% python3 -q
>>> import numpy as np
>>> np.set_printoptions(precision=3, suppress=True, linewidth=120, legacy="1.25")
>>> def tidy(a):
...     return np.round(a, 3) + 0
... 
>>> X = np.loadtxt("w.csv", delimiter=",")
>>> tidy(X)
array([[-0.032, -0.207,  0.058, -0.059, -0.181, -0.08 , -0.601, -0.485,  0.132, -0.207, -0.082,  0.491, -0.074],
       [ 0.51 , -0.187,  0.154, -0.383, -0.11 ,  0.475, -0.219,  0.333, -0.117,  0.142,  0.133,  0.141,  0.257],
       [ 0.096,  0.149, -0.227, -0.017,  0.316,  0.248,  0.257, -0.098,  0.589,  0.178,  0.319,  0.413, -0.169],
       [-0.159, -0.34 ,  0.494, -0.291, -0.287,  0.046,  0.306, -0.06 ,  0.212, -0.216,  0.297, -0.183, -0.367],
       [ 0.351,  0.028, -0.162,  0.076, -0.166, -0.043,  0.443, -0.324, -0.567, -0.199,  0.222,  0.307, -0.093],
       [ 0.287, -0.136, -0.172,  0.149,  0.084, -0.353, -0.096,  0.539,  0.179, -0.589,  0.109,  0.09 , -0.133],
       [ 0.255,  0.323,  0.674, -0.101,  0.494, -0.275,  0.034, -0.084, -0.048, -0.044, -0.129,  0.134,  0.025],
       [ 0.159, -0.325,  0.184,  0.528,  0.058,  0.34 ,  0.093,  0.09 , -0.025,  0.116, -0.481,  0.109, -0.404],
       [ 0.064, -0.585, -0.219, -0.262,  0.486, -0.017,  0.198, -0.275,  0.035, -0.161, -0.231, -0.176,  0.272],
       [-0.191,  0.257,  0.003,  0.076,  0.303,  0.596, -0.201, -0.099, -0.174, -0.543,  0.151, -0.2  , -0.084],
       [ 0.032,  0.345, -0.177, -0.486, -0.232,  0.107,  0.206,  0.061,  0.123, -0.237, -0.626,  0.092, -0.171],
       [ 0.   , -0.055, -0.218, -0.352,  0.292, -0.14 , -0.265,  0.073, -0.314,  0.283,  0.093, -0.091, -0.67 ],
       [ 0.606,  0.156, -0.085,  0.111, -0.153, -0.029, -0.152, -0.368,  0.274,  0.025,  0.017, -0.561, -0.124]])
>>> # columns are unit length and at right angles
>>> x = np.array([5, 4, 1, 2, 3, 0, 5, 4, 4, 4, 5, 3, 5])
>>> rhs = X @ x
>>> c, lr = np.zeros(13), 1 / np.linalg.norm(X, 2) ** 2
>>> for i in range(20):
...     c -= lr * X.T @ (X @ c - rhs)
...     if i % 5 == 0: print(i, round(np.linalg.norm(X @ c - rhs), 3))
... 
0 0.0
5 0.0
10 0.0
15 0.0
>>> tidy(np.linalg.cond(X))
1.0
>>> tidy(c)
array([5., 4., 1., 2., 3., 0., 5., 4., 4., 4., 5., 3., 5.])
>>> tidy(np.linalg.norm(X, axis=0))
array([1., 1., 1., 1., 1., 1., 1., 1., 1., 1., 1., 1., 1.])
>>> tidy(np.linalg.svd(X, compute_uv=False))
array([1., 1., 1., 1., 1., 1., 1., 1., 1., 1., 1., 1., 1.])
>>> def softmax(z):
...     e = np.exp(z - z.max(axis=-1, keepdims=True))
...     return e / e.sum(axis=-1, keepdims=True)
... 
>>> tidy(softmax(X[8] + -1))
array([0.084, 0.044, 0.064, 0.061, 0.129, 0.078, 0.097, 0.06 , 0.082, 0.067, 0.063, 0.066, 0.104])
>>> tidy(softmax(10 * X[8]))
array([0.012, 0.   , 0.001, 0.   , 0.826, 0.005, 0.046, 0.   , 0.009, 0.001, 0.001, 0.001, 0.097])
>>> tidy(softmax(X).sum(axis=1))
array([1., 1., 1., 1., 1., 1., 1., 1., 1., 1., 1., 1., 1.])
>>> S = X @ X.T / np.sqrt(13)
>>> print(softmax(S).round(6).argmax(axis=1))
[ 0  1  2  3  4  5  6  7  8  9 10 11 12]
>>> rng = np.random.default_rng(68424)
>>> z = rng.permutation(13)
>>> A2 = X[:, z] * rng.choice([-1, 1], 13)
>>> tidy(A2)
array([[ 0.207,  0.132,  0.032,  0.058, -0.08 , -0.181, -0.491, -0.207, -0.601,  0.082, -0.485,  0.059,  0.074],
       [-0.142, -0.117, -0.51 ,  0.154,  0.475, -0.11 , -0.141, -0.187, -0.219, -0.133,  0.333,  0.383, -0.257],
       [-0.178,  0.589, -0.096, -0.227,  0.248,  0.316, -0.413,  0.149,  0.257, -0.319, -0.098,  0.017,  0.169],
       [ 0.216,  0.212,  0.159,  0.494,  0.046, -0.287,  0.183, -0.34 ,  0.306, -0.297, -0.06 ,  0.291,  0.367],
       [ 0.199, -0.567, -0.351, -0.162, -0.043, -0.166, -0.307,  0.028,  0.443, -0.222, -0.324, -0.076,  0.093],
       [ 0.589,  0.179, -0.287, -0.172, -0.353,  0.084, -0.09 , -0.136, -0.096, -0.109,  0.539, -0.149,  0.133],
       [ 0.044, -0.048, -0.255,  0.674, -0.275,  0.494, -0.134,  0.323,  0.034,  0.129, -0.084,  0.101, -0.025],
       [-0.116, -0.025, -0.159,  0.184,  0.34 ,  0.058, -0.109, -0.325,  0.093,  0.481,  0.09 , -0.528,  0.404],
       [ 0.161,  0.035, -0.064, -0.219, -0.017,  0.486,  0.176, -0.585,  0.198,  0.231, -0.275,  0.262, -0.272],
       [ 0.543, -0.174,  0.191,  0.003,  0.596,  0.303,  0.2  ,  0.257, -0.201, -0.151, -0.099, -0.076,  0.084],
       [ 0.237,  0.123, -0.032, -0.177,  0.107, -0.232, -0.092,  0.345,  0.206,  0.626,  0.061,  0.486,  0.171],
       [-0.283, -0.314,  0.   , -0.218, -0.14 ,  0.292,  0.091, -0.055, -0.265, -0.093,  0.073,  0.352,  0.67 ],
       [-0.025,  0.274, -0.606, -0.085, -0.029, -0.153,  0.561,  0.156, -0.152, -0.017, -0.368, -0.111,  0.124]])
>>> left, _, Vh = np.linalg.svd(X.T @ A2)
>>> print(z)
[ 9  8  0  2  5  4 11  1  6 10  7  3 12]
>>> arr = np.array([[-1.0, 1.0, 0.0, 0.0, 0.0, 0.0],
...     [0.0, -1.0, 1.0, 0.0, 0.0, 0.0],
...     [0.0, 0.0, -1.0, 1.0, 0.0, 0.0],
...     [0.0, 0.0, 0.0, -1.0, 1.0, 0.0],
...     [0.0, 0.0, 0.0, 0.0, -1.0, 1.0],
...     [0.0, 0.0, 0.0, 0.0, 0.0, -1.0]])
>>> arr
array([[-1.,  1.,  0.,  0.,  0.,  0.],
       [ 0., -1.,  1.,  0.,  0.,  0.],
       [ 0.,  0., -1.,  1.,  0.,  0.],
       [ 0.,  0.,  0., -1.,  1.,  0.],
       [ 0.,  0.,  0.,  0., -1.,  1.],
       [ 0.,  0.,  0.,  0.,  0., -1.]])
>>> print(tidy(np.linalg.det(arr)))
1.0
>>> tidy(np.linalg.matrix_power(arr, 4))
array([[ 1., -4.,  6., -4.,  1.,  0.],
       [ 0.,  1., -4.,  6., -4.,  1.],
       [ 0.,  0.,  1., -4.,  6., -4.],
       [ 0.,  0.,  0.,  1., -4.,  6.],
       [ 0.,  0.,  0.,  0.,  1., -4.],
       [ 0.,  0.,  0.,  0.,  0.,  1.]])
>>> print(tidy(np.sort(np.abs(np.linalg.eigvals(arr)))))
[1. 1. 1. 1. 1. 1.]
>>> np.linalg.determinant(arr)
Traceback (most recent call last):
  File "<python-input-31>", line 1, in <module>
    np.linalg.determinant(arr)
    ^^^^^^^^^^^^^^^^^^^^^
AttributeError: module 'numpy.linalg' has no attribute 'determinant'
>>> cov = arr.T @ arr
>>> print(cov)
[[ 1. -1.  0.  0.  0.  0.]
 [-1.  2. -1.  0.  0.  0.]
 [ 0. -1.  2. -1.  0.  0.]
 [ 0.  0. -1.  2. -1.  0.]
 [ 0.  0.  0. -1.  2. -1.]
 [ 0.  0.  0.  0. -1.  2.]]
>>> (arr @ arr.T).shape
(6, 6)
>>> print(tidy(np.linalg.svd(arr, compute_uv=False) ** 2))
[3.771 3.136 2.241 1.291 0.503 0.058]
>>> np.trace(cov), (arr ** 2).sum()
(11.0, 11.0)
>>> np.linalg.matrix_rank(cov)
6
>>> z = rng.permutation(6)
>>> z
array([2, 3, 4, 1, 5, 0])
>>> A2 = cov[z][:, z]
>>> np.allclose(A2, cov)
False
>>> x = np.array([-2, 2, -1, -1, -1, 2])
>>> (arr @ x).argmax()
0
>>> arr @ np.ones(6)
array([ 0.,  0.,  0.,  0.,  0., -1.])
>>> np.sign((arr @ x).round(6))
array([ 1., -1.,  0.,  0.,  1., -1.])
>>> print(arr @ np.eye(6)[2])
[ 0.  1. -1.  0.  0.  0.]
>>> (arr * x).sum(axis=1)
array([ 4., -3.,  0.,  0.,  3., -2.])
>>> F = np.loadtxt("sample5.csv", delimiter=",")
>>> F
array([[ 0.,  3., -8.,  5., -4., -5.],
       [-3.,  0.,  3., -2.,  4.,  0.],
       [ 8., -3.,  0., -2.,  3.,  0.],
       [-5.,  2.,  2.,  0.,  5., -4.],
       [ 4., -4., -3., -5.,  0., -2.],
       [ 5.,  0.,  0.,  4.,  2.,  0.]])
>>> z = rng.permutation(6)
>>> z
array([3, 0, 5, 1, 4, 2])
>>> A2 = F[z][:, z]
>>> tidy(np.sort(np.abs(np.linalg.eigvals(A2))))
array([ 0.675,  0.675,  7.359,  7.359, 13.092, 13.092])
>>> np.allclose(A2, F)
False
>>> u = np.array([1, 2, 0])
>>> np.convolve(arr[0], u)
array([-1., -1.,  2.,  0.,  0.,  0.,  0.,  0.])
>>> np.array([np.convolve(row, u, "same") for row in arr])
array([[-1.,  2.,  0.,  0.,  0.,  0.],
       [-1., -1.,  2.,  0.,  0.,  0.],
       [ 0., -1., -1.,  2.,  0.,  0.],
       [ 0.,  0., -1., -1.,  2.,  0.],
       [ 0.,  0.,  0., -1., -1.,  2.],
       [ 0.,  0.,  0.,  0., -1., -2.]])
>>> np.correlate(arr[0], arr[4], "full")
array([-1.,  2., -1.,  0.,  0.,  0.,  0.,  0.,  0.,  0.,  0.])
>>> np.polyval(u, arr[0])
array([-1.,  3.,  0.,  0.,  0.,  0.])
>>> x = np.array([1, 1, 2, 0, 1, 0])
>>> h = np.maximum(F @ x, 0)
>>> np.maximum(F @ x, 0) - np.maximum(-F @ x, 0)
array([-17.,   7.,   8.,   6.,  -6.,   7.])
>>> print(F.T @ h)
[ 48. -12.  33.  -2.  96. -24.]
>>> h
array([0., 7., 8., 6., 0., 7.])
>>> left, sig, Vh = np.linalg.svd(F)
>>> np.argmax(sig[:-1] / (sig[1:] + 1e-6)) + 1
4
>>> A2 = left[:, :4] @ np.diag(sig[:4]) @ Vh[:4]
>>> tidy(np.linalg.norm(F - A2) / np.linalg.norm(F))
0.045
>>> tidy(np.abs(F - A2).max())
0.364
>>> print(np.linalg.matrix_rank(A2))
4
>>> tidy(np.linalg.norm(F - A2, 2)), tidy(sig[4])
(0.675, 0.675)
>>> u, g = F[0], F[4]
>>> u @ g
-3.0
>>> u @ u
139.0
>>> p = (u @ g) / (u @ u) * u
>>> print(np.outer(u, g))
[[  0.  -0.  -0.  -0.   0.  -0.]
 [ 12. -12.  -9. -15.   0.  -6.]
 [-32.  32.  24.  40.  -0.  16.]
 [ 20. -20. -15. -25.   0. -10.]
 [-16.  16.  12.  20.  -0.   8.]
 [-20.  20.  15.  25.  -0.  10.]]
>>> np.linalg.matrix_rank(np.outer(u, g))
1
>>> tidy(np.linalg.norm(u + g) ** 2 + np.linalg.norm(u - g) ** 2)
418.0
>>> A = np.load("dump.npy")
>>> print(tidy(A))
[[-43.579 -43.947   8.824  26.253 -52.672  -2.067  -1.822]
 [-39.721 -40.41    7.781  24.68  -48.046  -2.135  -1.676]
 [-39.229 -39.959   7.647  24.476 -47.457  -2.145  -1.658]
 [-39.102 -39.843   7.612  24.423 -47.306  -2.147  -1.654]
 [-38.681 -39.457   7.497  24.247 -46.803  -2.155  -1.639]
 [-35.726 -36.745   6.684  22.996 -43.28   -2.216  -1.536]
 [-32.84  -34.097   5.88   21.74  -39.856  -2.281  -1.443]
 [-29.892 -31.389   5.048  20.419 -36.375  -2.352  -1.355]
 [-24.733 -26.641   3.566  17.996 -30.327  -2.492  -1.22 ]
 [-21.2   -23.379   2.531  16.239 -26.223  -2.596  -1.143]
 [-12.666 -15.426  -0.026  11.519 -16.46   -2.863  -1.023]
 [-10.38  -13.26   -0.716  10.088 -13.886  -2.928  -1.008]
 [-10.174 -13.063  -0.778   9.954 -13.654  -2.933  -1.007]
 [ -5.396  -8.393  -2.165   6.522  -8.329  -2.998  -1.   ]
 [ -4.761  -7.745  -2.332   6.     -7.623  -2.989  -1.   ]
 [ -0.925  -3.279  -2.813   2.012  -3.128  -2.47   -0.9  ]
 [ -0.912  -3.26   -2.809   1.994  -3.11   -2.464  -0.899]
 [ -0.674  -2.87   -2.713   1.629  -2.759  -2.326  -0.861]
 [ -0.086  -1.365  -1.771   0.412  -1.415  -1.418  -0.565]
 [ -0.015  -0.775  -1.094   0.129  -0.845  -0.861  -0.355]
 [ -0.011  -0.698  -0.994   0.104  -0.766  -0.781  -0.323]
 [  0.     -0.147  -0.219   0.004  -0.17   -0.171  -0.073]
 [  0.      0.02    0.03    0.      0.023   0.023   0.01 ]
 [  0.22    2.544   3.761   0.772   3.427   2.913   1.364]
 [  0.232   2.606   3.846   0.801   3.518   2.979   1.397]
 [  1.049   5.342   7.221   2.188   7.676   5.652   2.79 ]
 [  1.34    6.085   8.038   2.577   8.835   6.311   3.148]
 [  1.699   6.932   8.928   3.018  10.162   7.035   3.546]
 [  3.032   9.713  11.609   4.441  14.563   9.252   4.798]
 [ 14.334  27.716  24.541  12.51   43.369  20.682  11.761]
 [ 16.989  31.482  26.743  14.01   49.397  22.742  13.08 ]
 [ 22.772  39.431  31.071  17.032  62.109  26.88   15.774]
 [ 34.598  55.004  38.648  22.509  86.959  34.397  20.793]
 [ 42.297  64.831  42.993  25.736 102.603  38.854  23.831]
 [ 44.775  67.956  44.319  26.731 107.573  40.235  24.781]
 [ 45.967  69.454  44.946  27.204 109.954  40.892  25.234]
 [ 47.796  71.745  45.895  27.921 113.595  41.89   25.924]
 [ 47.906  71.883  45.952  27.964 113.814  41.949  25.965]]
>>> np.argsort(-np.linalg.norm(A, axis=0).round(6), kind="stable")[:3]
array([4, 1, 0])
>>> print([round(float(x), 3) for x in np.linalg.svd(A, compute_uv=False)[:3]])
[430.519, 142.035, 17.688]
>>> np.linalg.matrix_rank(A, rtol=0.1)
2
